$ python -q
>>> import numpy as np
>>> np.set_printoptions(precision=3, suppress=True, linewidth=100, sign=" ")
>>> m1 = np.load("a.npy")
>>> print(m1)
[[ 3.035 -2.998 -0.019 -0.005]
 [ 2.977 -3.011  0.01  -0.034]
 [ 3.    -2.991  0.     0.022]
 [ 2.961 -3.026 -0.026 -0.014]
 [ 3.003 -2.963  0.025 -0.02 ]
 [ 3.018 -3.002 -0.016 -0.032]
 [ 3.007 -3.006  0.021 -0.002]
 [ 3.034 -3.048  0.031 -0.022]
 [ 2.997 -2.99   0.024 -0.012]
 [ 2.031  2.964  2.987 -1.013]
 [ 1.988  2.999  2.961 -0.985]
 [ 1.969  3.024  3.004 -0.97 ]
 [ 1.983  3.001  3.027 -0.971]
 [ 2.028  3.009  3.023 -0.992]
 [ 2.008  3.017  2.994 -0.998]
 [ 1.994  3.013  2.998 -0.996]
 [ 2.028  2.984  3.045 -0.983]
 [ 1.978  3.     3.028 -1.035]
 [ 0.01  -2.996 -0.966  2.031]
 [ 0.007 -3.024 -1.024  1.999]
 [ 0.003 -3.015 -1.008  2.   ]
 [ 0.021 -3.008 -0.983  2.019]
 [ 0.004 -3.013 -1.017  1.991]
 [ 0.014 -3.023 -0.985  2.005]
 [-0.044 -3.    -1.032  1.998]
 [ 0.022 -2.99  -1.006  1.978]
 [-0.025 -3.04  -0.967  2.011]]
>>> U, s, vt = np.linalg.svd(m1)
>>> print(np.argmax(s[:-1] / (s[1:] + 1e-6)) + 1)
3
>>> print(s)
[ 18.166  12.293   3.933   0.096]
>>> A2 = U[:, :3] @ np.diag(s[:3]) @ vt[:3]
>>> print(round(np.abs(m1 - A2).max(), 3))
0.028
>>> print(np.linalg.matrix_rank(A2))
3
>>> print(round(float(np.linalg.norm(m1 - A2, 2)), 3), np.round(s[3], 3))
0.096 0.096
>>> gram = np.cov(m1, rowvar=False)
>>> print(np.median(m1, axis=0))
[ 1.994 -2.996  0.01  -0.014]
>>> A2 = np.c_[m1[:, :3] @ np.array([[0, 0, 1], [2, 2, 4], [2, 4, 2]]), np.array([0, -2, 0, -2, 0, 0, 0, 0, 3, 1, -3, -1, -3, -2, -3, -1, 3, -3, 2, 1, 3, 3, -3, 2, 1, 2, -1])]
>>> print(A2)
[[ -6.034  -6.072  -8.995   0.   ]
 [ -6.002  -5.982  -9.047  -2.   ]
 [ -5.982  -5.982  -8.964   0.   ]
 [ -6.104  -6.156  -9.195  -2.   ]
 [ -5.876  -5.826  -8.799   0.   ]
 [ -6.036  -6.068  -9.022   0.   ]
 [ -5.97   -5.928  -8.975   0.   ]
 [ -6.034  -5.972  -9.096   0.   ]
 [ -5.932  -5.884  -8.915   3.   ]
 [ 11.902  17.876  19.861   1.   ]
 [ 11.92   17.842  19.906  -3.   ]
 [ 12.056  18.064  20.073  -1.   ]
 [ 12.056  18.11   20.041  -3.   ]
 [ 12.064  18.11   20.11   -2.   ]
 [ 12.022  18.01   20.064  -3.   ]
 [ 12.022  18.018  20.042  -1.   ]
 [ 12.058  18.148  20.054   3.   ]
 [ 12.056  18.112  20.034  -3.   ]
 [ -7.924  -9.856 -13.906   2.   ]
 [ -8.096 -10.144 -14.137   1.   ]
 [ -8.046 -10.062 -14.073   3.   ]
 [ -7.982  -9.948 -13.977   3.   ]
 [ -8.06  -10.094 -14.082  -3.   ]
 [ -8.016  -9.986 -14.048   2.   ]
 [ -8.064 -10.128 -14.108   1.   ]
 [ -7.992 -10.004 -13.95    2.   ]
 [ -8.014  -9.948 -14.119  -1.   ]]
>>> print(np.linalg.norm(np.linalg.qr(m1)[0].T @ A2, axis=0) ** 2 / ((A2 ** 2).sum(axis=0) + 1e-12))
[ 1.     1.     1.     0.251]
>>> print(np.linalg.matrix_rank(np.c_[m1, A2]))
5
>>> print(np.round(np.linalg.norm(A2 - m1 @ np.linalg.lstsq(m1, A2)[0], axis=0), 3) + 0)
[ 0.     0.     0.     9.118]
>>> print(np.round(np.linalg.lstsq(m1, A2[:, 0])[0], 3) + 0)
[ 0.  2.  2.  0.]
>>> vec = np.array([8, -9, 8, 9])
>>> a = np.maximum(m1 @ vec, 0)
>>> print(np.tanh(m1 @ vec))
[ 1.     1.     1.     1.     1.     1.     1.     1.     1.     1.     0.999  0.999  1.     1.
  0.999  0.999  1.     0.999  1.     1.     1.     1.     1.     1.     1.     1.     1.   ]
>>> F = np.loadtxt("case14.csv", delimiter=",")
>>> print(F)
[[ 1.  1. -1.]
 [ 1.  1. -1.]
 [ 3.  3. -3.]]
>>> # columns 0 and 1 are equal
>>> vec = np.array([1, 2, -1])
>>> a = np.maximum(F @ vec, 0)
>>> print(a)
[  4.   4.  12.]
>>> print(F * (a > 1e-9)[:, None])
[[ 1.  1. -1.]
 [ 1.  1. -1.]
 [ 3.  3. -3.]]
>>> print(np.tanh(F @ vec))
[ 0.999  0.999  1.   ]
>>> U, s, vt = np.linalg.svd(F)
>>> print(np.argmax(s[:-1] / (s[1:] + 1e-6)) + 1)
1
>>> print(s.round(3) + 0)
[ 5.745  0.     0.   ]
>>> A2 = U[:, :1] @ np.diag(s[:1]) @ vt[:1]
>>> print(round(float(np.abs(F - A2).max()), 3))
0.0
>>> print(round(np.linalg.norm(F - A2) / np.linalg.norm(F), 3))
0.0
>>> print(np.linalg.matrix_rank(F, rtol=0.05))
1
>>> print(A2)
[[ 1.  1. -1.]
 [ 1.  1. -1.]
 [ 3.  3. -3.]]
>>> U, s, vt = np.linalg.svd(F)
>>> vecs = vt[:(s > 1e-8).sum()]
>>> rng = np.random.default_rng(74)
>>> vec = F[1] + 4 * F[2] + rng.integers(2) * np.eye(3)[0]
>>> print(vec)
[ 13.  13. -13.]
>>> print(np.round(np.linalg.norm(vec - vecs.T @ vecs @ vec), 3))
0.0
>>> print(np.linalg.matrix_rank(np.vstack([F, vec])))
1
>>> print(np.diag(vecs.T @ vecs))
[ 0.333  0.333  0.333]
>>> J = np.load("run1.npy")
>>> print(J)
[[ 0 -3  0  2]
 [ 3  0  2  4]
 [ 0 -2  0  5]
 [-2 -4 -5  0]]
>>> vec = np.array([3, 1, 2, 2])
>>> print(vec @ J @ vec)
0
>>> print(np.round(np.linalg.eigvals(J).real, 3) + 0)
[ 0.  0.  0.  0.]
>>> print(round(np.linalg.det(J), 3))
121.0
>>> print(np.linalg.svd(J, compute_uv=False))
[ 7.472  7.472  1.472  1.472]
>>> q = np.linalg.solve(np.eye(4) - J, np.eye(4) + J)
>>> print(np.round(q @ q.T, 3) + 0)
[[ 1.  0.  0.  0.]
 [ 0.  1.  0.  0.]
 [ 0.  0.  1.  0.]
 [ 0.  0.  0.  1.]]
>>> print(round(np.linalg.det(q), 3))
1.0
>>> A2 = J / np.linalg.norm(J, axis=1, keepdims=True)
>>> gram = A2 @ A2.T
>>> print(gram)
[[ 1.     0.412  0.824  0.496]
 [ 0.412  1.     0.69  -0.443]
 [ 0.824  0.69   1.     0.221]
 [ 0.496 -0.443  0.221  1.   ]]
>>> print(gram[3])
[ 0.496 -0.443  0.221  1.   ]
>>> print((np.abs(gram) > 0.9).astype(int))
[[ 1  0  0  0]
 [ 0  1  0  0]
 [ 0  0  1  0]
 [ 0  0  0  1]]
>>> print(np.linalg.norm(A2, axis=1))
[ 1.  1.  1.  1.]
>>> A2 = J / np.sqrt((J ** 2).mean(axis=1, keepdims=True))
>>> print(J - J.mean(axis=1, keepdims=True))
[[ 0.25 -2.75  0.25  2.25]
 [ 0.75 -2.25 -0.25  1.75]
 [-0.75 -2.75 -0.75  4.25]
 [ 0.75 -1.25 -2.25  2.75]]
>>> print(np.linalg.norm(A2, axis=1))
[ 2.  2.  2.  2.]
>>> print(np.linalg.matrix_rank(A2) == np.linalg.matrix_rank(J))
True
>>> gram = J.T @ J
>>> print(np.trace(gram), (J ** 2).sum())
116 116
>>> print(np.allclose(gram, gram.T))
True
>>> data, _ = np.linalg.qr(np.array([[0.2, -1.4, 1.0, 0.0, 0.9],
...     [-1.2, -0.2, -2.3, 0.2, 0.8],
...     [0.8, 2.3, 0.8, 0.1, -0.1],
...     [-0.2, 0.0, -0.4, -0.9, -0.7],
...     [1.6, -0.6, 1.6, -0.4, 1.2]]))
>>> print(data)
[[-0.092 -0.524  0.464  0.029 -0.708]
 [ 0.552  0.005 -0.645  0.199 -0.489]
 [-0.368  0.788  0.072  0.037 -0.487]
 [ 0.092  0.013 -0.118 -0.979 -0.14 ]
 [-0.736 -0.323 -0.592  0.005 -0.052]]
>>> # orthonormal columns
>>> A2 = data / np.sqrt((data ** 2).mean(axis=1, keepdims=True))
>>> print(np.linalg.norm(A2, axis=1))
[ 2.236  2.236  2.236  2.236  2.236]
>>> print(np.linalg.matrix_rank(data - data.mean(axis=1, keepdims=True)))
4
>>> vec = np.array([-1, 0, 1, -2, -2])
>>> print(round(float(np.linalg.norm(vec)), 3), np.round(np.linalg.norm(data @ vec), 3))
3.162 3.162
>>> print(np.linalg.inv(data))
[[-0.092  0.552 -0.368  0.092 -0.736]
 [-0.524  0.005  0.788  0.013 -0.323]
 [ 0.464 -0.645  0.072 -0.118 -0.592]
 [ 0.029  0.199  0.037 -0.979  0.005]
 [-0.708 -0.489 -0.487 -0.14  -0.052]]
>>> print([p for p in range(1, 25) if np.allclose(np.linalg.matrix_power(data, p), np.eye(5))])
[]
>>> E = np.load("layer17.npy")
>>> print(E)
[[ 6.  1.  1.]
 [ 1.  6.  1.]
 [ 1.  1.  6.]]
>>> print(np.round(np.linalg.norm(E, "nuc"), 3))
18.0
>>> print(np.linalg.norm(E, axis=0))
[ 6.164  6.164  6.164]
>>> print(np.round(np.linalg.norm(E) ** 2 / np.linalg.norm(E, 2) ** 2, 3))
1.781
>>> print(np.linalg.norm(E, axis=1).argmax())
0
>>> print(round(float(np.linalg.norm(E, 1)), 3), np.round(np.linalg.norm(E, np.inf), 3))
8.0 8.0
>>> print(E[1] @ E[2])
13.0
>>> theta = np.radians(120)
>>> R = np.eye(3)
>>> R[1, 1] = R[2, 2] = np.cos(theta)
>>> R[1, 2], R[2, 1] = -np.sin(theta), np.sin(theta)
>>> print(R)
[[ 1.     0.     0.   ]
 [ 0.    -0.5   -0.866]
 [ 0.     0.866 -0.5  ]]
>>> A2 = E @ R.T
>>> print(round(np.linalg.det(R), 3), round(float(np.trace(R)), 3))
1.0 0.0
>>> print(np.abs(A2 - E).max(axis=0))
[ 0.     9.866  8.134]
>>> print(A2)
[[ 6.    -1.366  0.366]
 [ 1.    -3.866  4.696]
 [ 1.    -5.696 -2.134]]
>>> vec = np.array([2, -1, -1])
>>> y = E @ vec
>>> print(y)
[10. -5. -5.]
>>> print(np.round(np.linalg.solve(E, y + E[:, 2]), 3) + 0)
[ 2. -1.  0.]
>>> print(np.linalg.solve(E, y))
[ 2. -1. -1.]
>>> print(np.round(np.linalg.solve(E.T, E[1]), 3) + 0)
[ 0.  1.  0.]
>>> print(np.linalg.solve(E, -3 * y))
[-6.  3.  3.]
>>> ev, vecs = np.linalg.eig(E)
>>> print(np.round(E @ vecs[:, 0] - ev[0] * vecs[:, 0], 3) + 0)
[ 0.  0.  0.]
>>> print(np.sort(np.linalg.eigvals(E @ E)))
[ 25.  25.  64.]
>>> print(np.sort(np.linalg.eigvals(np.linalg.inv(E))))
[ 0.125  0.2    0.2  ]
>>> print(np.sort(np.linalg.eigvals(E.T)))
[ 5.  5.  8.]
>>> A2 = np.array([[2, 3, 4, 1], [3, 5, 2, 2], [2, 2, 5, 2], [0, 0, 0, 4]])
>>> X = A2 - A2.T
>>> print(X)
[[ 0  0  2  1]
 [ 0  0  0  2]
 [-2  0  0  2]
 [-1 -2 -2  0]]
>>> # skew-symmetric
>>> A2 = np.array([[-2, -6], [-2, 9]])
>>> Z = np.kron(A2, X)
>>> print(Z.shape)
(8, 8)
>>> print(round(np.linalg.norm(Z, 2), 3), round(np.linalg.norm(A2, 2) * np.linalg.norm(X, 2), 3))
36.929 36.929
>>> print((X + X.T) / 2)
[[ 0.  0.  0.  0.]
 [ 0.  0.  0.  0.]
 [ 0.  0.  0.  0.]
 [ 0.  0.  0.  0.]]
>>> print(np.trace(X))
0
>>> print(np.linalg.matrix_power(X, 4))
[[ 49  26  26 -52]
 [ 26  36  52   0]
 [ 26  52  88  26]
 [-52   0  26 101]]
>>> print(np.sort(np.abs(np.linalg.eigvals(X))))
[ 1.173  1.173  3.409  3.409]
>>> print((X - X.T) / 2)
[[ 0.  0.  2.  1.]
 [ 0.  0.  0.  2.]
 [-2.  0.  0.  2.]
 [-1. -2. -2.  0.]]
>>> vec = np.array([-2, -3, 1, 0])
>>> print(vec @ X @ vec)
0
>>> print(np.round(np.linalg.eigvals(X).real, 3) + 0)
[ 0.  0.  0.  0.]
>>> q = np.linalg.solve(np.eye(4) - X, np.eye(4) + X)
>>> print(np.round(q @ q.T, 3) + 0)
[[ 1.  0.  0.  0.]
 [ 0.  1.  0.  0.]
 [ 0.  0.  1.  0.]
 [ 0.  0.  0.  1.]]
>>> print(round(float(np.linalg.det(q)), 3))
1.0
>>> q, _ = np.linalg.qr(np.array([[-1.0, 0.1, 1.4], [-0.4, -1.2, -1.6], [1.0, 0.3, -0.6]]))
>>> arr = -3 * q
>>> print(arr)
[[ 2.041 -1.081 -1.915]
 [ 0.816  2.798 -0.709]
 [-2.041  0.039 -2.198]]
>>> A2 = np.linalg.inv(arr)
>>> print(round(float(np.linalg.cond(arr)), 3))
1.0
>>> print(A2)
[[ 0.227  0.091 -0.227]
 [-0.12   0.311  0.004]
 [-0.213 -0.079 -0.244]]
>>> print((np.abs(A2) > 1e-9).astype(int))
[[ 1  1  1]
 [ 1  1  1]
 [ 1  1  1]]
>>> print(np.allclose(A2, arr.T))
False
>>> print(np.linalg.inv(A2))
[[ 2.041 -1.081 -1.915]
 [ 0.816  2.798 -0.709]
 [-2.041  0.039 -2.198]]
